$ ipython --no-banner

In [1]: import numpy as np

In [2]: np.set_printoptions(precision=2, suppress=True, linewidth=200)

In [3]: def rd(a):
   ...:     return np.round(a, 2) + 0
   ...: 

In [4]: X = np.load("w.npy")

In [5]: X
Out[5]: 
array([[11,  2,  2,  3,  5],
       [ 5, 11,  0,  2,  1],
       [ 0,  0, -5,  1,  4],
       [ 4,  1,  0, 18,  5],
       [ 4,  3,  3,  0, -8]])

In [6]: P = np.triu(np.array([[0, 0, 2, 2, -1],
   ...:     [2, -1, -3, 3, -3],
   ...:     [3, 3, 3, 2, 2],
   ...:     [-3, 3, 1, -2, 2],
   ...:     [-1, -3, 3, 1, 3]]), 1) + np.eye(5)

In [7]: other = P @ X @ np.linalg.inv(P)

In [8]: rd(np.poly(other))
Out[8]: array([     1.,    -27.,    -22.,   3738.,  -9483., -69100.])

In [9]: np.linalg.matrix_rank(other)
Out[9]: np.int64(5)

In [10]: other
Out[10]: 
array([[ 15.,   1., -38.,  84., -43.],
       [  5.,   5.,  11.,   6.,  14.],
       [ 16.,   8.,  -7.,  -5.,  62.],
       [ 12.,   7.,   3., -33.,  82.],
       [  4.,   3.,   4., -25.,  47.]])

In [11]: U, sigma = np.linalg.svd(X)
---------------------------------------------------------------------------
ValueError                                Traceback (most recent call last)
Cell In[11], line 1
----> 1 U, sigma = np.linalg.svd(X)

ValueError: too many values to unpack (expected 2)

In [12]: U, sigma, VT = np.linalg.svd(X, full_matrices=False)

In [13]: U.shape, sigma.shape, VT.shape
Out[13]: ((5, 5), (5,), (5, 5))

In [14]: rd(U.T @ X @ VT.T)
Out[14]: 
array([[21.54,  0.  ,  0.  ,  0.  ,  0.  ],
       [ 0.  , 13.89,  0.  ,  0.  ,  0.  ],
       [ 0.  ,  0.  ,  9.6 ,  0.  ,  0.  ],
       [ 0.  ,  0.  ,  0.  ,  7.84,  0.  ],
       [ 0.  ,  0.  ,  0.  ,  0.  ,  3.07]])

In [15]: rd(sigma)
Out[15]: array([21.54, 13.89,  9.6 ,  7.84,  3.07])

In [16]: rd(np.cumsum(sigma ** 2) / np.sum(sigma ** 2))
Out[16]: array([0.57, 0.8 , 0.91, 0.99, 1.  ])

In [17]: rd(VT @ VT.T)
Out[17]: 
array([[1., 0., 0., 0., 0.],
       [0., 1., 0., 0., 0.],
       [0., 0., 1., 0., 0.],
       [0., 0., 0., 1., 0.],
       [0., 0., 0., 0., 1.]])

In [18]: w1 = np.array([[-3, 0, -1], [2, 3, -1], [-2, -2, -2], [3, 3, 1], [1, 3, 0]])

In [19]: coef = np.array([-2, -1, -1])

In [20]: hid = np.maximum(X @ w1 + coef, 0)

In [21]: (hid > 0).mean(axis=0)
Out[21]: array([0.6, 0.8, 0.4])

In [22]: np.linalg.matrix_rank(hid)
Out[22]: np.int64(3)

In [23]: cent = np.array([[8, -2], [-6, 2], [-2, -8]])

In [24]: w1 @ cent
Out[24]: 
array([[-22,  14],
       [  0,  10],
       [  0,  16],
       [  4,  -8],
       [-10,   4]])

In [25]: hid @ cent
Out[25]: 
array([[-150,   50],
       [-150,   58],
       [ -44,  -62],
       [ -74,  -48],
       [   0,    0]])

In [26]: other = np.array([[-9, -3, 9, -7], [5, -9, 5, -4], [-1, 0, 7, -7], [-1, 7, -2, 3]])

In [27]: W0 = np.triu(other, 1)

In [28]: W0
Out[28]: 
array([[ 0, -3,  9, -7],
       [ 0,  0,  5, -4],
       [ 0,  0,  0, -7],
       [ 0,  0,  0,  0]])

In [29]: U, sigma, VT = np.linalg.svd(W0)

In [30]: rd(sigma)
Out[30]: array([14.11,  5.28,  1.41,  0.  ])

In [31]: np.argmax(sigma[:-1] / (sigma[1:] + 1e-6)) + 1
Out[31]: np.int64(3)

In [32]: other = U[:, :3] @ np.diag(sigma[:3]) @ VT[:3]

In [33]: np.linalg.matrix_rank(other)
Out[33]: np.int64(3)

In [34]: rd(np.linalg.norm(W0 - other) / np.linalg.norm(W0))
Out[34]: np.float64(0.0)

In [35]: np.linalg.matrix_rank(W0, rtol=0.05)
Out[35]: np.int64(3)

In [36]: W0 @ W0
Out[36]: 
array([[  0,   0, -15, -51],
       [  0,   0,   0, -35],
       [  0,   0,   0,   0],
       [  0,   0,   0,   0]])

In [37]: try:
    ...:     np.linalg.inv(W0)
    ...: except np.linalg.LinAlgError as e:
    ...:     print(e)
    ...: 
Singular matrix

In [38]: [int(np.linalg.matrix_rank(np.linalg.matrix_power(W0, p))) for p in range(1, 5)]
Out[38]: [3, 2, 1, 0]

In [39]: rd(np.sort(np.linalg.eigvals(W0)))
Out[39]: array([0., 0., 0., 0.])

In [40]: np.linalg.matrix_rank(W0 - W0[0, 0] * np.eye(4))
Out[40]: np.int64(3)

In [41]: U, sigma, VT = np.linalg.svd(W0)

In [42]: V = VT[:(sigma > 1e-8).sum()]

In [43]: rng = np.random.default_rng(22)

In [44]: vec = W0[1] + 5 * W0[0] + rng.integers(2) * np.eye(4)[3]

In [45]: vec
Out[45]: array([  0., -15.,  50., -38.])

In [46]: np.linalg.matrix_rank(np.vstack([W0, vec]))
Out[46]: np.int64(3)

In [47]: rd(np.diag(V.T @ V))
Out[47]: array([0., 1., 1., 1.])

In [48]: rd(V.T @ V)
Out[48]: 
array([[0., 0., 0., 0.],
       [0., 1., 0., 0.],
       [0., 0., 1., 0.],
       [0., 0., 0., 1.]])

In [49]: np.linalg.lstsq(W0[:-1].T, W0[-1])[2]
Out[49]: np.int32(3)

In [50]: rd(np.trace(np.linalg.pinv(W0) @ W0))
Out[50]: np.float64(3.0)

In [51]: np.allclose(W0[:-1].T @ np.linalg.lstsq(W0[:-1].T, W0[-1])[0], W0[-1])
Out[51]: True

In [52]: M = np.loadtxt("layer16.csv", delimiter=",")

In [53]: M
Out[53]: 
array([[ 1., -2.,  4.],
       [ 1., -1.,  1.],
       [ 1.,  0.,  0.],
       [ 1.,  1.,  1.],
       [ 1.,  2.,  4.]])

In [54]: other = M + rng.integers(-2, 3, (5, 2)) @ rng.integers(-2, 3, (2, 3))

In [55]: other
Out[55]: 
array([[-2.,  1.,  0.],
       [-5.,  5., -7.],
       [-2.,  0., -2.],
       [ 5., -4.,  7.],
       [ 3., -2.,  8.]])

In [56]: np.abs(other - M).sum(axis=1)
Out[56]: array([10., 20.,  5., 15., 10.])

In [57]: other - M
Out[57]: 
array([[-3.,  3., -4.],
       [-6.,  6., -8.],
       [-3.,  0., -2.],
       [ 4., -5.,  6.],
       [ 2., -4.,  4.]])

In [58]: rd(np.linalg.svd(other - M, compute_uv=False))
Out[58]: array([17.01,  2.6 ,  0.  ])

In [59]: def softmax(z):
    ...:     e = np.exp(z - z.max(axis=-1, keepdims=True))
    ...:     return e / e.sum(axis=-1, keepdims=True)
    ...: 

In [60]: rd(softmax(10 * X[4]))
Out[60]: array([1., 0., 0., 0., 0.])

In [61]: rd(softmax(X).sum(axis=1))
Out[61]: array([1., 1., 1., 1., 1.])

In [62]: scores = X @ X.T / np.sqrt(5)

In [63]: softmax(scores).round(6).argmax(axis=1)
Out[63]: array([0, 1, 2, 3, 4])

In [64]: rd(softmax(scores + np.triu(np.full(scores.shape, -np.inf), 1)))
Out[64]: 
array([[1., 0., 0., 0., 0.],
       [0., 1., 0., 0., 0.],
       [0., 0., 1., 0., 0.],
       [0., 0., 0., 1., 0.],
       [0., 0., 0., 0., 1.]])

In [65]: vec = np.array([3, 2, -2])

In [66]: h1 = np.maximum(M @ vec, 0)

In [67]: np.flatnonzero(h1 > 1e-9)
Out[67]: array([2, 3])

In [68]: np.maximum(M @ (3 * vec), 0)
Out[68]: array([0., 0., 9., 9., 0.])

In [69]: h1
Out[69]: array([0., 0., 3., 3., 0.])

In [70]: M * (h1 > 1e-9)[:, None]
Out[70]: 
array([[ 0., -0.,  0.],
       [ 0., -0.,  0.],
       [ 1.,  0.,  0.],
       [ 1.,  1.,  1.],
       [ 0.,  0.,  0.]])

In [71]: np.maximum(M @ vec, 0) - np.maximum(-M @ vec, 0)
Out[71]: array([-9., -1.,  3.,  3., -1.])

In [72]: K = np.loadtxt("block17.csv", delimiter=",")

In [73]: K
Out[73]: 
array([[0., 0., 0., 0., 1., 0.],
       [0., 0., 1., 0., 0., 1.],
       [0., 1., 0., 1., 0., 1.],
       [0., 0., 1., 0., 0., 1.],
       [1., 0., 0., 0., 0., 0.],
       [0., 1., 1., 1., 0., 0.]])

In [74]: # 2 blocks once reordered

In [75]: evals, V = np.linalg.eigh(K)

In [76]: np.abs(V[:, -1]).round(6).argmax()
Out[76]: np.int64(2)

In [77]: rd(np.linalg.svd(K, compute_uv=False))
Out[77]: array([2.56, 1.56, 1.  , 1.  , 1.  , 0.  ])

In [78]: rd(V.T @ K @ V)
Out[78]: 
array([[-1.56,  0.  ,  0.  ,  0.  ,  0.  ,  0.  ],
       [ 0.  , -1.  ,  0.  ,  0.  ,  0.  ,  0.  ],
       [ 0.  ,  0.  , -1.  ,  0.  ,  0.  ,  0.  ],
       [ 0.  ,  0.  ,  0.  ,  0.  ,  0.  ,  0.  ],
       [ 0.  ,  0.  ,  0.  ,  0.  ,  1.  ,  0.  ],
       [ 0.  ,  0.  ,  0.  ,  0.  ,  0.  ,  2.56]])

In [79]: rd(V.T @ V)
Out[79]: 
array([[1., 0., 0., 0., 0., 0.],
       [0., 1., 0., 0., 0., 0.],
       [0., 0., 1., 0., 0., 0.],
       [0., 0., 0., 1., 0., 0.],
       [0., 0., 0., 0., 1., 0.],
       [0., 0., 0., 0., 0., 1.]])

In [80]: np.unique(evals.round(6) + 0, return_counts=True)[1]
Out[80]: array([1, 2, 1, 1, 1])

In [81]: feats = np.array([[4, 3, 0, -6], [-6, 4, 5, -6], [-8, -5, -2, -2], [6, 8, 7, -3]])

In [82]: feats
Out[82]: 
array([[ 4,  3,  0, -6],
       [-6,  4,  5, -6],
       [-8, -5, -2, -2],
       [ 6,  8,  7, -3]])

In [83]: np.trace(feats)
Out[83]: np.int64(3)

In [84]: feats.inv()
---------------------------------------------------------------------------
AttributeError                            Traceback (most recent call last)
Cell In[84], line 1
----> 1 feats.inv()

AttributeError: 'numpy.ndarray' object has no attribute 'inv'

In [85]: np.allclose(feats, feats.T)
Out[85]: False

In [86]: rd(np.abs(np.linalg.eigvals(feats)).max())
Out[86]: np.float64(11.4)

In [87]: rd(np.sort(np.abs(np.linalg.eigvals(feats))))
Out[87]: array([ 2.27,  3.34, 11.4 , 11.4 ])

In [88]: rd(np.linalg.det(feats))
Out[88]: np.float64(984.0)

In [89]: (feats - feats.T) / 2
Out[89]: 
array([[ 0. ,  4.5,  4. , -6. ],
       [-4.5,  0. ,  5. , -7. ],
       [-4. , -5. ,  0. , -4.5],
       [ 6. ,  7. ,  4.5,  0. ]])

In [90]: np.allclose(feats @ feats.T, feats.T @ feats)
Out[90]: False

In [91]: other = feats + rng.integers(-2, 3, (4, 3)) @ rng.integers(-2, 3, (3, 4))

In [92]: other
Out[92]: 
array([[ 6,  2,  0, -4],
       [-4,  5,  1, -4],
       [-6, -6, -2,  0],
       [ 5,  7,  9, -4]])

In [93]: other - feats
Out[93]: 
array([[ 2, -1,  0,  2],
       [ 2,  1, -4,  2],
       [ 2, -1,  0,  2],
       [-1, -1,  2, -1]])

In [94]: np.linalg.matrix_rank(other - feats, tol=1e-8)
Out[94]: np.int64(3)

In [95]: np.abs(other - feats).sum(axis=1)
Out[95]: array([5, 9, 5, 5])

In [96]: rd(np.linalg.svd(other - feats, compute_uv=False))
Out[96]: array([6.14, 3.49, 0.37, 0.  ])

In [97]: other = np.array([[-1, 2], [0, -1], [0, 1], [1, 0]])

In [98]: other @ feats
---------------------------------------------------------------------------
ValueError                                Traceback (most recent call last)
Cell In[98], line 1
----> 1 other @ feats

ValueError: matmul: Input operand 1 has a mismatch in its core dimension 0, with gufunc signature (n?,k),(k,m?)->(n?,m?) (size 4 is different from 2)

In [99]: np.einsum("ik,kj->ij", feats, other)
Out[99]: 
array([[-10,   5],
       [  0, -11],
       [  6, -13],
       [ -9,  11]])

In [100]: np.einsum("ij->j", feats)
Out[100]: array([ -4,  10,  10, -17])

In [101]: feats @ other
Out[101]: 
array([[-10,   5],
       [  0, -11],
       [  6, -13],
       [ -9,  11]])

In [102]: other = np.linalg.inv(feats)

In [103]: rd(feats @ other)
Out[103]: 
array([[1., 0., 0., 0.],
       [0., 1., 0., 0.],
       [0., 0., 1., 0.],
       [0., 0., 0., 1.]])

In [104]: rd(np.linalg.inv(other))
Out[104]: 
array([[ 4.,  3.,  0., -6.],
       [-6.,  4.,  5., -6.],
       [-8., -5., -2., -2.],
       [ 6.,  8.,  7., -3.]])

In [105]: rd(np.linalg.cond(feats))
Out[105]: np.float64(17.07)

In [106]: rd(np.linalg.det(feats) * np.linalg.det(other))
Out[106]: np.float64(1.0)

In [107]: rd(np.linalg.det(feats) * other)
Out[107]: 
array([[  39., -174.,  153.,  168.],
       [  36.,  344., -540., -400.],
       [-126., -220.,  414.,  416.],
       [-120.,   56., -168.,  -88.]])

In [108]: Q, V = np.linalg.qr(feats[:, :3])[0], np.linalg.qr(feats[:, 3:])[0]

In [109]: sigma = np.linalg.svd(Q.T @ V, compute_uv=False)

In [110]: rd(np.degrees(np.arccos(sigma.clip(0, 1))))
Out[110]: array([27.48])

In [111]: arr = np.array([[20.0, -26.0, 13.0], [0.0, -6.0, 0.0], [-26.0, 26.0, -19.0]])

In [112]: evals, V = np.linalg.eig(arr)

In [113]: rd(np.sort(np.linalg.eigvals(arr @ arr)))
Out[113]: array([36., 36., 49.])

In [114]: rd(np.sort(np.linalg.eigvals(np.linalg.inv(arr))))
Out[114]: array([-0.17, -0.17,  0.14])

In [115]: evals
Out[115]: array([ 7., -6., -6.])

In [116]: rd(np.sort(np.linalg.eigvals(arr.T)))
Out[116]: array([-6., -6.,  7.])

In [117]: vec = np.array([-5, -2, -5])

In [118]: y = arr @ vec

In [119]: y
Out[119]: array([-113.,   12.,  173.])

In [120]: rd(np.linalg.solve(arr, y))
Out[120]: array([-5., -2., -5.])

In [121]: rd(np.linalg.solve(arr, y + arr[:, 2]))
Out[121]: array([-5., -2., -4.])

In [122]: rd(np.linalg.solve(arr.T, arr[0]))
Out[122]: array([1., 0., 0.])
